$ ipython --no-banner

In [1]: import numpy as np

In [2]: import numpy.linalg as la

In [3]: np.set_printoptions(precision=3, suppress=True, linewidth=160)

In [4]: A = np.load("run8.npy")

In [5]: print(A)
[[ 0.842 -0.203 -0.293  0.113  0.068  0.383]
 [-0.203  0.74  -0.376  0.145  0.087  0.492]
 [-0.293 -0.376  0.457  0.209  0.125  0.711]
 [ 0.113  0.145  0.209  0.92  -0.048 -0.273]
 [ 0.068  0.087  0.125 -0.048  0.971 -0.164]
 [ 0.383  0.492  0.711 -0.273 -0.164  0.071]]

In [6]: B = np.array([[1, 0], [2, 1], [0, 2], [2, 0], [-3, -1], [2, -3]])

In [7]: np.einsum("ij->j", A)
Out[7]: array([0.91 , 0.884, 0.833, 1.064, 1.039, 1.219])

In [8]: A @ B
Out[8]: 
array([[ 1.225, -2.003],
       [ 2.289, -1.576],
       [ 0.418, -1.72 ],
       [ 1.839,  1.431],
       [-3.096, -0.141],
       [ 1.453,  1.865]])

In [9]: print(np.einsum("ik,kj->ij", A, B))
[[ 1.225 -2.003]
 [ 2.289 -1.576]
 [ 0.418 -1.72 ]
 [ 1.839  1.431]
 [-3.096 -0.141]
 [ 1.453  1.865]]

In [10]: la.matrix_rank(A @ B)
Out[10]: np.int64(2)

In [11]: [round(float(la.det(A[:i, :i])), 2) + 0 for i in range(1, 7)]
Out[11]: [0.84, 0.58, 0.04, -0.04, -0.07, -1.0]

In [12]: vals, evecs = la.eigh(A)

In [13]: x = np.array([-4, 5, 5, -1, -2, -4])

In [14]: np.round(np.abs(A).sum(axis=1).max(), 3), round(float(np.abs(vals).max()), 3)
Out[14]: (np.float64(2.17), 1.0)

In [15]: round(x @ A @ x, 3)
Out[15]: np.float64(3.653)

In [16]: E = np.load("case16.npy")

In [17]: E
Out[17]: 
array([[  3,   0,   6,   3,   0,   0,   1,   3,   5],
       [  4,   3,   6,   6,   9,   8,  10,   9,  14],
       [ 10,   4,  10,   7,  18,  15,  17,  10,  16],
       [ 13,   5,  18,  14,  26,  23,  20,  14,  20],
       [ 20,   7,  23,  15,  31,  27,  29,  16,  26],
       [ 28,  15,  30,  23,  38,  29,  38,  20,  27],
       [ 35,  16,  35,  25,  45,  30,  45,  25,  32],
       [ 43,  19,  41,  25,  48,  30,  53,  27,  39],
       [ 46,  19,  49,  25,  53,  37,  58,  27,  48],
       [ 46,  24,  57,  26,  54,  41,  62,  27,  49],
       [ 51,  30,  60,  32,  55,  42,  63,  33,  55],
       [ 55,  39,  68,  38,  60,  51,  64,  37,  63],
       [ 56,  42,  71,  46,  68,  55,  73,  45,  67],
       [ 62,  49,  80,  50,  72,  57,  77,  51,  74],
       [ 67,  52,  85,  55,  77,  58,  83,  51,  78],
       [ 67,  53,  87,  61,  80,  58,  83,  55,  81],
       [ 76,  57,  93,  67,  85,  59,  83,  64,  88],
       [ 77,  60,  93,  69,  92,  60,  86,  66,  96],
       [ 83,  61,  97,  76,  98,  66,  91,  67, 100],
       [ 88,  69, 102,  78, 100,  71,  93,  74, 106],
       [ 93,  73, 108,  87, 106,  74, 101,  81, 114],
       [ 96,  81, 110,  95, 115,  77, 104,  87, 122],
       [ 98,  86, 117,  95, 121,  78, 113,  87, 130],
       [100,  92, 125, 103, 122,  82, 119,  95, 137],
       [109,  95, 130, 106, 127,  86, 125,  99, 138],
       [114, 102, 137, 107, 127,  95, 133, 101, 146],
       [123, 102, 143, 107, 132, 104, 138, 109, 148],
       [124, 106, 147, 112, 133, 109, 144, 112, 154],
       [127, 110, 149, 121, 134, 112, 152, 114, 161],
       [127, 113, 155, 130, 135, 117, 155, 121, 166],
       [134, 113, 158, 136, 141, 123, 163, 127, 169],
       [135, 121, 161, 145, 150, 132, 172, 129, 174],
       [135, 122, 168, 153, 159, 134, 178, 136, 177],
       [136, 126, 173, 154, 167, 140, 185, 140, 184]])

In [18]: dist = la.norm(E[:, None] - E[None], axis=-1)

In [19]: np.unravel_index(dist.round(6).argmax(), dist.shape)
Out[19]: (np.int64(0), np.int64(33))

In [20]: (dist + 1e9 * np.eye(34)).round(6).argmin(axis=1)
Out[20]: array([ 1,  2,  1,  4,  3,  6,  5,  6,  9,  8,  9, 12, 13, 14, 15, 14, 17, 16, 17, 18, 21, 22, 21, 24, 23, 26, 27, 26, 29, 28, 29, 32, 33, 32])

In [21]: la.matrix_rank(dist ** 2)
Out[21]: np.int64(11)

In [22]: dist.shape
Out[22]: (34, 34)

In [23]: dist[0].round(6).argsort(kind="stable")[:4]
Out[23]: array([0, 1, 2, 3])

In [24]: U, s, Vt = la.svd(E)

In [25]: print(s)
[1596.649   67.412   45.334   30.111   16.601   16.118   14.144   11.332    8.615]

In [26]: B = U[:, :1] @ np.diag(s[:1]) @ Vt[:1]

In [27]: print(np.round(np.abs(E - B).max(), 3))
14.388

In [28]: la.matrix_rank(E, rtol=0.05)
Out[28]: np.int64(1)

In [29]: round(float(la.norm(E - B) / la.norm(E)), 3)
Out[29]: 0.057

In [30]: Xc = E - E.mean(axis=0)

In [31]: U, s, Vt = la.svd(Xc, full_matrices=False)

In [32]: (np.sign(U[:, 0]) == np.sign(U[0, 0])).astype(int)
Out[32]: array([1, 1, 1, 1, 1, 1, 1, 1, 1, 1, 1, 1, 1, 1, 1, 1, 1, 1, 0, 0, 0, 0, 0, 0, 0, 0, 0, 0, 0, 0, 0, 0, 0, 0])

In [33]: np.abs(Vt[0]).argmax()
Out[33]: np.int64(8)

In [34]: print(np.abs(Vt[-1]))
[0.303 0.344 0.27  0.358 0.033 0.174 0.065 0.744 0.001]

In [35]: np.round(Xc.mean(axis=0), 3) + 0
Out[35]: array([0., 0., 0., 0., 0., 0., 0., 0., 0.])

In [36]: np.round(s ** 2 / (s ** 2).sum(), 3) + 0
Out[36]: array([0.991, 0.003, 0.003, 0.001, 0.   , 0.   , 0.   , 0.   , 0.   ])

In [37]: Vt[0] * np.sign(Vt[0, np.abs(Vt[0]).argmax()])
Out[37]: array([0.304, 0.296, 0.37 , 0.334, 0.331, 0.273, 0.365, 0.304, 0.402])

In [38]: s
Out[38]: array([794.217,  45.334,  44.044,  27.432,  16.369,  14.635,  14.136,  10.024,   8.298])

In [39]: np.abs(U[:, 0]).argmax()
Out[39]: np.int64(33)

In [40]: z = E[:, 7] > np.median(E[:, 7])

In [41]: f = E[z].mean(axis=0) - E[~z].mean(axis=0)

In [42]: ((E - E.mean(axis=0)) @ f > 0).astype(int)
Out[42]: array([0, 0, 0, 0, 0, 0, 0, 0, 0, 0, 0, 0, 0, 0, 0, 0, 0, 0, 1, 1, 1, 1, 1, 1, 1, 1, 1, 1, 1, 1, 1, 1, 1, 1])

In [43]: z.astype(int)
Out[43]: array([0, 0, 0, 0, 0, 0, 0, 0, 0, 0, 0, 0, 0, 0, 0, 0, 0, 1, 1, 1, 1, 1, 1, 1, 1, 1, 1, 1, 1, 1, 1, 1, 1, 1])

In [44]: np.argsort(-np.abs(f).round(6), kind="stable")
Out[44]: array([8, 2, 6, 3, 4, 7, 0, 1, 5])

In [45]: print(f)
[71.588 70.471 85.529 79.765 78.824 61.176 81.941 72.412 96.471]

In [46]: B = E[0, 0] * E[1:] - np.outer(E[1:, 0], E[0])

In [47]: B
Out[47]: 
array([[   0,    9,   -6,    6,   27,   24,   26,   15,   22],
       [   0,   12,  -30,   -9,   54,   45,   41,    0,   -2],
       [   0,   15,  -24,    3,   78,   69,   47,    3,   -5],
       [   0,   21,  -51,  -15,   93,   81,   67,  -12,  -22],
       [   0,   45,  -78,  -15,  114,   87,   86,  -24,  -59],
       [   0,   48, -105,  -30,  135,   90,  100,  -30,  -79],
       [   0,   57, -135,  -54,  144,   90,  116,  -48,  -98],
       [   0,   57, -129,  -63,  159,  111,  128,  -57,  -86],
       [   0,   72, -105,  -60,  162,  123,  140,  -57,  -83],
       [   0,   90, -126,  -57,  165,  126,  138,  -54,  -90],
       [   0,  117, -126,  -51,  180,  153,  137,  -54,  -86],
       [   0,  126, -123,  -30,  204,  165,  163,  -33,  -79],
       [   0,  147, -132,  -36,  216,  171,  169,  -33,  -88],
       [   0,  156, -147,  -36,  231,  174,  182,  -48, -101],
       [   0,  159, -141,  -18,  240,  174,  182,  -36,  -92],
       [   0,  171, -177,  -27,  255,  177,  173,  -36, -116],
       [   0,  180, -183,  -24,  276,  180,  181,  -33,  -97],
       [   0,  183, -207,  -21,  294,  198,  190,  -48, -115],
       [   0,  207, -222,  -30,  300,  213,  191,  -42, -122],
       [   0,  219, -234,  -18,  318,  222,  210,  -36, -123],
       [   0,  243, -246,   -3,  345,  231,  216,  -27, -114],
       [   0,  258, -237,   -9,  363,  234,  241,  -33, -100],
       [   0,  276, -225,    9,  366,  246,  257,  -15,  -89],
       [   0,  285, -264,   -9,  381,  258,  266,  -30, -131],
       [   0,  306, -273,  -21,  381,  285,  285,  -39, -132],
       [   0,  306, -309,  -48,  396,  312,  291,  -42, -171],
       [   0,  318, -303,  -36,  399,  327,  308,  -36, -158],
       [   0,  330, -315,  -18,  402,  336,  329,  -39, -152],
       [   0,  339, -297,    9,  405,  351,  338,  -18, -137],
       [   0,  339, -330,    6,  423,  369,  355,  -21, -163],
       [   0,  363, -327,   30,  450,  396,  381,  -18, -153],
       [   0,  366, -306,   54,  477,  402,  399,    3, -144],
       [   0,  378, -297,   54,  501,  420,  419,   12, -128]])

In [48]: la.matrix_rank(B), la.matrix_rank(E)
Out[48]: (np.int64(8), np.int64(9))
